% ipython --no-banner

In [1]: import numpy as np

In [2]: from numpy import linalg as LA

In [3]: np.set_printoptions(precision=3, suppress=True, linewidth=200, legacy="1.25")

In [4]: E = np.array([[0, 8, 4, 0, 0, 0],
   ...:     [0, 4, 0, 0, 0, 0],
   ...:     [0, 0, 4, 0, 0, 0],
   ...:     [0, 8, 4, 0, 10, 5],
   ...:     [0, 4, 0, 0, 5, 0],
   ...:     [0, 0, 4, 0, 0, 5]])

In [5]: vec = np.array([1, 3, 0, 4, 2, 2])

In [6]: h = np.maximum(E @ vec, 0)

In [7]: np.flatnonzero(h > 1e-9)
Out[7]: array([0, 1, 3, 4, 5])

In [8]: J = np.load("m.npy")

In [9]: print(J)
[[ 9  4  4]
 [ 4 14 -5]
 [ 4 -5  9]]

In [10]: w, evecs = LA.eigh(J)

In [11]: vec = np.array([1, 0, 0])

In [12]: evecs * np.maximum(w, 0) @ evecs.T
Out[12]: 
array([[ 9.,  4.,  4.],
       [ 4., 14., -5.],
       [ 4., -5.,  9.]])

In [13]: np.abs(J).sum(axis=1).max(), np.round(np.abs(w).max(), 3)
Out[13]: (23, 17.384)

In [14]: evecs * np.sqrt(w) @ evecs.T
Out[14]: 
array([[ 2.778,  0.752,  0.848],
       [ 0.752,  3.554, -0.896],
       [ 0.848, -0.896,  2.734]])

In [15]: K = np.load("data.npy")

In [16]: K
Out[16]: 
array([[1.   , 0.2  , 0.04 , 0.008, 0.002, 0.   , 0.   , 0.   , 0.   , 0.   ],
       [0.2  , 1.   , 0.2  , 0.04 , 0.008, 0.002, 0.   , 0.   , 0.   , 0.   ],
       [0.04 , 0.2  , 1.   , 0.2  , 0.04 , 0.008, 0.002, 0.   , 0.   , 0.   ],
       [0.008, 0.04 , 0.2  , 1.   , 0.2  , 0.04 , 0.008, 0.002, 0.   , 0.   ],
       [0.002, 0.008, 0.04 , 0.2  , 1.   , 0.2  , 0.04 , 0.008, 0.002, 0.   ],
       [0.   , 0.002, 0.008, 0.04 , 0.2  , 1.   , 0.2  , 0.04 , 0.008, 0.002],
       [0.   , 0.   , 0.002, 0.008, 0.04 , 0.2  , 1.   , 0.2  , 0.04 , 0.008],
       [0.   , 0.   , 0.   , 0.002, 0.008, 0.04 , 0.2  , 1.   , 0.2  , 0.04 ],
       [0.   , 0.   , 0.   , 0.   , 0.002, 0.008, 0.04 , 0.2  , 1.   , 0.2  ],
       [0.   , 0.   , 0.   , 0.   , 0.   , 0.002, 0.008, 0.04 , 0.2  , 1.   ]])

In [17]: vec = np.ones(10)

In [18]: for _ in range(5):
    ...:     vec = K @ vec
    ...:     vec /= LA.norm(vec)
    ...:     print(round(vec @ K @ vec, 3))
    ...: 
1.449
1.455
1.458
1.461
1.462

In [19]: round(LA.eigvalsh(K)[-1], 3)
Out[19]: 1.466
